>>> import numpy as np
>>> np.set_printoptions(precision=2, suppress=True, linewidth=160, sign=" ")
>>> tidy = lambda a: np.round(a, 2) + 0
>>> M = np.load("dump.npy")
>>> tidy(M)
array([[ 1.  ,  0.  ,  0.  ,  0.  ,  0.  ],
       [ 0.  ,  1.  ,  0.  ,  0.  ,  0.  ],
       [ 0.  ,  0.  , -0.71, -0.71,  0.  ],
       [ 0.  ,  0.  ,  0.71, -0.71,  0.  ],
       [ 0.  ,  0.  ,  0.  ,  0.  ,  1.  ]])
>>> # orthonormal columns
>>> np.flatnonzero(np.linalg.matrix_power((M != 0) + (M.T != 0) + np.eye(5), 5)[3])
array([ 2,  3])
>>> tidy(M @ M)
array([[ 1.,  0.,  0.,  0.,  0.],
       [ 0.,  1.,  0.,  0.,  0.],
       [ 0.,  0.,  0.,  1.,  0.],
       [ 0.,  0., -1.,  0.,  0.],
       [ 0.,  0.,  0.,  0.,  1.]])
>>> P = np.triu(np.array([[-1, -3, 2, 3, 0],
...     [-3, 3, 0, -3, -2],
...     [1, -2, 0, 0, 2],
...     [1, 2, 1, 3, 2],
...     [-3, -1, 3, 0, 2]]), 1) + np.eye(5)
>>> B = P @ M @ np.linalg.inv(P)
>>> tidy(np.trace(B)), tidy(np.trace(M))
(np.float64(1.59), np.float64(1.59))
>>> tidy(P @ M - M @ P)
array([[ 0.  ,  0.  , -1.29, -6.54,  0.  ],
       [ 0.  ,  0.  , -2.12,  5.12,  0.  ],
       [ 0.  ,  0.  ,  0.  ,  0.  ,  4.83],
       [ 0.  ,  0.  ,  0.  ,  0.  ,  2.  ],
       [ 0.  ,  0.  ,  0.  ,  0.  ,  0.  ]])
>>> np.linalg.matrix_rank(B)
np.int64(5)
>>> m1 = np.load("out15.npy")
>>> m1
array([[ -4,  11,   5,   7,   1,  10],
       [-10,   5,  -1,   1,  -5,   4],
       [ -7,   8,   2,   4,  -2,   7],
       [ -4,  11,   5,   7,   1,  10]])
>>> # null space of dimension 4
>>> def softmax(z):
...     e = np.exp(z - z.max(axis=-1, keepdims=True))
...     return e / e.sum(axis=-1, keepdims=True)
... 
>>> tidy(softmax(m1[3]))
array([ 0.  ,  0.72,  0.  ,  0.01,  0.  ,  0.26])
>>> tidy(softmax(10 * m1[3]))
array([ 0.,  1.,  0.,  0.,  0.,  0.])
>>> tidy(softmax(m1[3] + 4))
array([ 0.  ,  0.72,  0.  ,  0.01,  0.  ,  0.26])
>>> scores = m1 @ m1.T / np.sqrt(6)
>>> tidy(softmax(scores)[3] @ m1)
array([-4., 11.,  5.,  7.,  1., 10.])
>>> softmax(scores).round(6).argmax(axis=1)
array([ 0,  1,  0,  0])
